% python3 -q
>>> import numpy as np
>>> np.set_printoptions(precision=1, suppress=True, linewidth=160)
>>> rng = np.random.default_rng(449169)
>>> t = rng.uniform(0, 2 * np.pi, 17)
>>> q, _ = np.linalg.qr(np.array([[0.8, -1.4], [-0.5, 1.4], [-1.6, -1.1], [-0.4, 0.9]]))
>>> feats = 20 * np.c_[np.cos(t), np.sin(t)] @ q.T
>>> feats
array([[ -8.8,   5.6,  16.5,   4.5],
       [-10.3,  10.8, -11.4,   6.8],
       [ 13.7, -11.9,  -2.6,  -8.1],
       [  4.2,  -6.2,  18.2,  -3.5],
       [  1.4,   1.4, -19.9,   0.2],
       [ 13.6, -12.1,  -0.8,  -8.2],
       [  8.5,  -5.3, -16.8,  -4.2],
       [  0.1,   2.5, -19.8,   0.9],
       [  7.9,  -4.7, -17.4,  -3.8],
       [  5.1,  -2. , -19.1,  -2.1],
       [  8.8,  -9.7,  13.9,  -6. ],
       [-10.7,  11. , -10.7,   7. ],
       [  9.3, -10.1,  13.2,  -6.3],
       [-10.5,  10.9, -11.2,   6.9],
       [ -0.8,   3.4, -19.6,   1.5],
       [ -4.9,   6.8, -17.8,   3.9],
       [ 13.6, -12.1,  -0.2,  -8.2]])
>>> # rows and columns are dependent
>>> Ac = feats - feats.mean(axis=0)
>>> Uu, s, VT = np.linalg.svd(Ac, full_matrices=False)
>>> np.round(Ac.mean(axis=0), 1) + 0
array([0., 0., 0., 0.])
>>> np.abs(Uu[:, 0]).argmax()
np.int64(10)
>>> np.round(np.linalg.norm(feats[5], 1), 1), round(float(np.linalg.norm(feats[5], np.inf)), 1)
(np.float64(34.7), 13.6)
>>> np.linalg.norm(feats, axis=0)
array([36.5, 34.3, 61.5, 22.5])
>>> np.allclose(feats[:-1].T @ np.linalg.lstsq(feats[:-1].T, feats[-1])[0], feats[-1])
True
>>> round(np.trace(np.linalg.pinv(feats) @ feats), 1)
np.float64(2.0)
>>> feats @ np.linalg.pinv(feats) @ feats
array([[ -8.8,   5.6,  16.5,   4.5],
       [-10.3,  10.8, -11.4,   6.8],
       [ 13.7, -11.9,  -2.6,  -8.1],
       [  4.2,  -6.2,  18.2,  -3.5],
       [  1.4,   1.4, -19.9,   0.2],
       [ 13.6, -12.1,  -0.8,  -8.2],
       [  8.5,  -5.3, -16.8,  -4.2],
       [  0.1,   2.5, -19.8,   0.9],
       [  7.9,  -4.7, -17.4,  -3.8],
       [  5.1,  -2. , -19.1,  -2.1],
       [  8.8,  -9.7,  13.9,  -6. ],
       [-10.7,  11. , -10.7,   7. ],
       [  9.3, -10.1,  13.2,  -6.3],
       [-10.5,  10.9, -11.2,   6.9],
       [ -0.8,   3.4, -19.6,   1.5],
       [ -4.9,   6.8, -17.8,   3.9],
       [ 13.6, -12.1,  -0.2,  -8.2]])
